% python3 -q
>>> import numpy as np
>>> np.set_printoptions(suppress=True, linewidth=160)
>>> Y = np.array([[-2, -1, 1, 3, 2, 0, 0, -3, -2, -3, 1],
...     [0, -3, -1, 2, 1, -3, -3, -2, -2, 3, -2],
...     [-2, 2, -3, 3, 2, -3, 1, 3, -3, 0, -1],
...     [0, -3, 0, -3, -2, -1, -1, 2, 3, 3, 0],
...     [-1, -2, 2, 2, 3, 1, 2, 0, -2, 3, 2],
...     [1, 1, -3, -2, 1, -1, 2, -3, -2, 2, 0],
...     [-1, 2, 0, -3, 3, -3, 2, 3, 0, 2, -1],
...     [-3, 0, -1, 0, 2, 0, -3, 0, -2, -2, 0],
...     [2, 0, 2, 0, -2, 3, 2, 1, 0, 0, 0],
...     [2, -1, 3, 2, 0, 3, 1, -1, 2, -1, 2],
...     [-3, 2, -3, -1, -2, 0, 1, -3, -1, 1, -2]])
>>> F = np.triu(Y)
>>> F
array([[-2, -1,  1,  3,  2,  0,  0, -3, -2, -3,  1],
       [ 0, -3, -1,  2,  1, -3, -3, -2, -2,  3, -2],
       [ 0,  0, -3,  3,  2, -3,  1,  3, -3,  0, -1],
       [ 0,  0,  0, -3, -2, -1, -1,  2,  3,  3,  0],
       [ 0,  0,  0,  0,  3,  1,  2,  0, -2,  3,  2],
       [ 0,  0,  0,  0,  0, -1,  2, -3, -2,  2,  0],
       [ 0,  0,  0,  0,  0,  0,  2,  3,  0,  2, -1],
       [ 0,  0,  0,  0,  0,  0,  0,  0, -2, -2,  0],
       [ 0,  0,  0,  0,  0,  0,  0,  0,  0,  0,  0],
       [ 0,  0,  0,  0,  0,  0,  0,  0,  0, -1,  2],
       [ 0,  0,  0,  0,  0,  0,  0,  0,  0,  0, -2]])
>>> left, s, VT = np.linalg.svd(F)
>>> evecs = VT[:(s > 1e-8).sum()]
>>> rng = np.random.default_rng(6319)
>>> x = F[3] + 4 * F[4] + rng.integers(2) * np.eye(11)[10]
>>> x
array([ 0.,  0.,  0., -3., 10.,  3.,  7.,  2., -5., 15.,  9.])
>>> np.round(np.diag(evecs.T @ evecs), 3)
array([0.856, 0.856, 0.535, 0.993, 0.955, 0.821, 0.989, 0.995, 1.   , 1.   , 1.   ])
>>> np.linalg.matrix_rank(np.vstack([F, x]))
np.int64(10)
>>> np.allclose(evecs.T @ evecs @ x, x)
True
>>> np.linalg.matrix_rank(F - F[0, 0] * np.eye(11))
np.int64(10)
>>> np.round(np.sort(np.linalg.eigvals(F)), 3)
array([-3., -3., -3., -2., -2., -1., -1.,  0.,  0.,  2.,  3.])
>>> Y = F + rng.integers(-2, 3, (11, 10)) @ rng.integers(-2, 3, (10, 11))
>>> Y
array([[ -1,  -7,  -6,   9,  12,   9,  -2,  -3, -10,   9,  -6],
       [ -6,   0,   5,   1, -10,  -7,  -6,   1,   7,  -1,  -1],
       [  4,  -1,  -1,   5,  -1,   4,  -5,   9,  -7,  -2,   0],
       [  2,   1,  -6,   9,   8,  -3, -12,  -5,   3,   6, -10],
       [ 10,   0, -13,   3,  -1,  -6,  -4,  -5,   5,   8,   9],
       [  0,   5,  12,  -6,  -5,  -2,   9,  -1,  -2, -11,   6],
       [  2,  -5,  -1,   0,   1,  -1,   2,   7, -10,   2,   6],
       [-11,  -3,  10, -16,   6,   8,  20,  -1,  -7,  -4,  -1],
       [  1,   1,  -6,  -6,  -8,   2,   2,   2,   5,  -1,  10],
       [  4, -12,  -8, -11,   6,   0,   6,  -4, -11,   3,  17],
       [  5,  -4,  -4,   3,   3,  -5,   2,   2, -11,   1,   0]])
>>> np.round(np.linalg.svd(Y - F, compute_uv=False), 3) + 0
array([44.118, 38.006, 31.656, 19.366, 15.494,  9.407,  7.691,  4.02 ,  2.235,  1.059,  0.   ])
>>> np.linalg.matrix_rank(Y - F, tol=1e-8)
np.int64(10)
>>> Y - F
array([[  1,  -6,  -7,   6,  10,   9,  -2,   0,  -8,  12,  -7],
       [ -6,   3,   6,  -1, -11,  -4,  -3,   3,   9,  -4,   1],
       [  4,  -1,   2,   2,  -3,   7,  -6,   6,  -4,  -2,   1],
       [  2,   1,  -6,  12,  10,  -2, -11,  -7,   0,   3, -10],
       [ 10,   0, -13,   3,  -4,  -7,  -6,  -5,   7,   5,   7],
       [  0,   5,  12,  -6,  -5,  -1,   7,   2,   0, -13,   6],
       [  2,  -5,  -1,   0,   1,  -1,   0,   4, -10,   0,   7],
       [-11,  -3,  10, -16,   6,   8,  20,  -1,  -5,  -2,  -1],
       [  1,   1,  -6,  -6,  -8,   2,   2,   2,   5,  -1,  10],
       [  4, -12,  -8, -11,   6,   0,   6,  -4, -11,   4,  15],
       [  5,  -4,  -4,   3,   3,  -5,   2,   2, -11,   1,   2]])
>>> np.abs(np.diag(np.linalg.qr(F)[1])) > 1e-9
array([ True,  True,  True,  True,  True,  True,  True, False, False,  True,  True])
>>> np.allclose(F[:-1].T @ np.linalg.lstsq(F[:-1].T, F[-1])[0], F[-1])
False
>>> np.unique(F.round(6), axis=0).shape
(11, 11)
>>> np.round(F @ np.linalg.pinv(F) @ F, 3) + 0
array([[-2., -1.,  1.,  3.,  2.,  0.,  0., -3., -2., -3.,  1.],
       [ 0., -3., -1.,  2.,  1., -3., -3., -2., -2.,  3., -2.],
       [ 0.,  0., -3.,  3.,  2., -3.,  1.,  3., -3.,  0., -1.],
       [ 0.,  0.,  0., -3., -2., -1., -1.,  2.,  3.,  3.,  0.],
       [ 0.,  0.,  0.,  0.,  3.,  1.,  2.,  0., -2.,  3.,  2.],
       [ 0.,  0.,  0.,  0.,  0., -1.,  2., -3., -2.,  2.,  0.],
       [ 0.,  0.,  0.,  0.,  0.,  0.,  2.,  3.,  0.,  2., -1.],
       [ 0.,  0.,  0.,  0.,  0.,  0.,  0.,  0., -2., -2.,  0.],
       [ 0.,  0.,  0.,  0.,  0.,  0.,  0.,  0.,  0.,  0.,  0.],
       [ 0.,  0.,  0.,  0.,  0.,  0.,  0.,  0.,  0., -1.,  2.],
       [ 0.,  0.,  0.,  0.,  0.,  0.,  0.,  0.,  0.,  0., -2.]])
>>> np.linalg.lstsq(F[:-1].T, F[-1])[2]
np.int32(9)
>>> Y = np.array([[0.6, -0.3, 1.0],
...     [-1.1, -2.0, 0.1],
...     [-2.7, 0.9, -0.3],
...     [-0.8, -1.0, 0.7],
...     [-0.2, 1.6, -0.6],
...     [-2.4, 0.4, -0.2],
...     [0.5, 0.2, -1.3],
...     [0.8, -1.4, 0.2],
...     [1.1, -0.9, 0.7],
...     [-1.2, 1.7, -0.7],
...     [-1.0, -0.2, 1.1],
...     [0.5, 1.0, -0.1]])
>>> Z = np.array([[-0.3, -0.5, -1.0, -1.7, 0.9],
...     [1.2, -0.2, -1.5, 0.7, -0.3],
...     [1.2, -0.6, 0.2, 1.2, -0.6]])
>>> arr = Y @ Z
>>> arr.round(3)
array([[ 0.66, -0.84,  0.05, -0.03,  0.03],
       [-1.95,  0.89,  4.12,  0.59, -0.45],
       [ 1.53,  1.35,  1.29,  4.86, -2.52],
       [-0.12,  0.18,  2.44,  1.5 , -0.84],
       [ 1.26,  0.14, -2.32,  0.74, -0.3 ],
       [ 0.96,  1.24,  1.76,  4.12, -2.16],
       [-1.47,  0.49, -1.06, -2.27,  1.17],
       [-1.68, -0.24,  1.34, -2.1 ,  1.02],
       [-0.57, -0.79,  0.39, -1.66,  0.84],
       [ 1.56,  0.68, -1.49,  2.39, -1.17],
       [ 1.38, -0.12,  1.52,  2.88, -1.5 ],
       [ 0.93, -0.39, -2.02, -0.27,  0.21]])
>>> round(float(np.trace(np.linalg.pinv(arr) @ arr)), 3)
3.0
>>> np.allclose(arr[:-1].T @ np.linalg.lstsq(arr[:-1].T, arr[-1])[0], arr[-1])
True
